>>> import numpy as np
>>> np.set_printoptions(suppress=True, linewidth=160)
>>> tidy = lambda a: np.round(a, 4) + 0
>>> f = np.array([3, 3, 0, 0, 5, 3, 5])
>>> data = np.array([np.roll(f, i) for i in range(7)])
>>> data
array([[3, 3, 0, 0, 5, 3, 5],
       [5, 3, 3, 0, 0, 5, 3],
       [3, 5, 3, 3, 0, 0, 5],
       [5, 3, 5, 3, 3, 0, 0],
       [0, 5, 3, 5, 3, 3, 0],
       [0, 0, 5, 3, 5, 3, 3],
       [3, 0, 0, 5, 3, 5, 3]])
>>> x0 = np.array([-3, 3, -3, -1, 0, -3, 3])
>>> target = data @ x0
>>> beta, lr = np.zeros(7), 1 / np.linalg.norm(data, 2) ** 2
>>> for i in range(30):
...     beta -= lr * data.T @ (data @ beta - target)
...     if i % 10 == 0: print(i, round(np.linalg.norm(data @ beta - target), 4))
... 
0 30.6577
10 14.9853
20 7.6146
>>> tidy(beta)
array([-2.5946,  2.5412, -2.674 , -1.0266, -0.2133, -2.681 ,  2.6483])
>>> B = np.array([[4, -2, 3],
...     [-4, -2, -4],
...     [2, -5, 5],
...     [-1, 1, -4],
...     [1, 0, 1],
...     [-2, -5, 1],
...     [-4, 1, 4]])
>>> np.einsum("ij->j", data)
array([19, 19, 19, 19, 19, 19, 19])
>>> np.einsum("ik,kj->ij", data, B)
array([[-21, -22,  25],
       [ -8, -53,  35],
       [-25, -23,  12],
       [ 18, -38,  19],
       [-22, -35, -19],
       [ -6, -34,  33],
       [-12, -23,   9]])
>>> np.linalg.matrix_rank(data @ B)
np.int64(3)
>>> np.linalg.matrix_rank(np.vstack([data, B.T]))
np.int64(7)
>>> np.vstack([data, B.T]).shape
(10, 7)
>>> B = data[0, 0] * data[1:] - np.outer(data[1:, 0], data[0])
>>> B
array([[  0,  -6,   9,   0, -25,   0, -16],
       [  0,   6,   9,   9, -15,  -9,   0],
       [  0,  -6,  15,   9, -16, -15, -25],
       [  0,  15,   9,  15,   9,   9,   0],
       [  0,   0,  15,   9,  15,   9,   9],
       [  0,  -9,   0,  15,  -6,   6,  -6]])
>>> tidy(data[:, 0] / data[0, 0])
array([1.    , 1.6667, 1.    , 1.6667, 0.    , 0.    , 1.    ])
>>> np.linalg.matrix_rank(B), np.linalg.matrix_rank(data)
(np.int64(6), np.int64(7))
>>> (data @ data)[0]
array([39, 43, 39, 59, 60, 73, 48])
>>> tidy(np.fft.fft(data[0]))
array([19.    +0.j    ,  2.8155+6.6579j,  1.6344-3.261j , -3.4499+3.3969j, -3.4499-3.3969j,  1.6344+3.261j ,  2.8155-6.6579j])
>>> arr = np.load("x.npy")
>>> arr
array([[ 2,  1,  6,  5,  5,  5,  1,  1,  4,  2,  4,  3,  6],
       [ 1,  0,  5,  4,  4,  4,  0,  0,  3,  1,  3,  2,  5],
       [-2, -3,  2,  1,  1,  1, -3, -3,  0, -2,  0, -1,  2],
       [-4, -5,  0, -1, -1, -1, -5, -5, -2, -4, -2, -3,  0],
       [-1, -2,  3,  2,  2,  2, -2, -2,  1, -1,  1,  0,  3],
       [ 2,  1,  6,  5,  5,  5,  1,  1,  4,  2,  4,  3,  6],
       [ 2,  1,  6,  5,  5,  5,  1,  1,  4,  2,  4,  3,  6],
       [ 1,  0,  5,  4,  4,  4,  0,  0,  3,  1,  3,  2,  5],
       [-4, -5,  0, -1, -1, -1, -5, -5, -2, -4, -2, -3,  0],
       [ 2,  1,  6,  5,  5,  5,  1,  1,  4,  2,  4,  3,  6],
       [ 0, -1,  4,  3,  3,  3, -1, -1,  2,  0,  2,  1,  4]])
>>> # rows and columns are dependent
>>> B = arr / np.linalg.norm(arr, axis=1, keepdims=True)
>>> gram = B @ B.T
>>> (np.abs(gram) > 0.9).astype(int)
array([[1, 1, 0, 0, 0, 1, 1, 1, 0, 1, 1],
       [1, 1, 0, 0, 0, 1, 1, 1, 0, 1, 1],
       [0, 0, 1, 0, 0, 0, 0, 0, 0, 0, 0],
       [0, 0, 0, 1, 0, 0, 0, 0, 1, 0, 0],
       [0, 0, 0, 0, 1, 0, 0, 0, 0, 0, 1],
       [1, 1, 0, 0, 0, 1, 1, 1, 0, 1, 1],
       [1, 1, 0, 0, 0, 1, 1, 1, 0, 1, 1],
       [1, 1, 0, 0, 0, 1, 1, 1, 0, 1, 1],
       [0, 0, 0, 1, 0, 0, 0, 0, 1, 0, 0],
       [1, 1, 0, 0, 0, 1, 1, 1, 0, 1, 1],
       [1, 1, 0, 0, 1, 1, 1, 1, 0, 1, 1]])
>>> tidy(gram[2])
array([0.1965, 0.3434, 1.    , 0.7895, 0.8603, 0.1965, 0.1965, 0.3434, 0.7895, 0.1965, 0.5713])
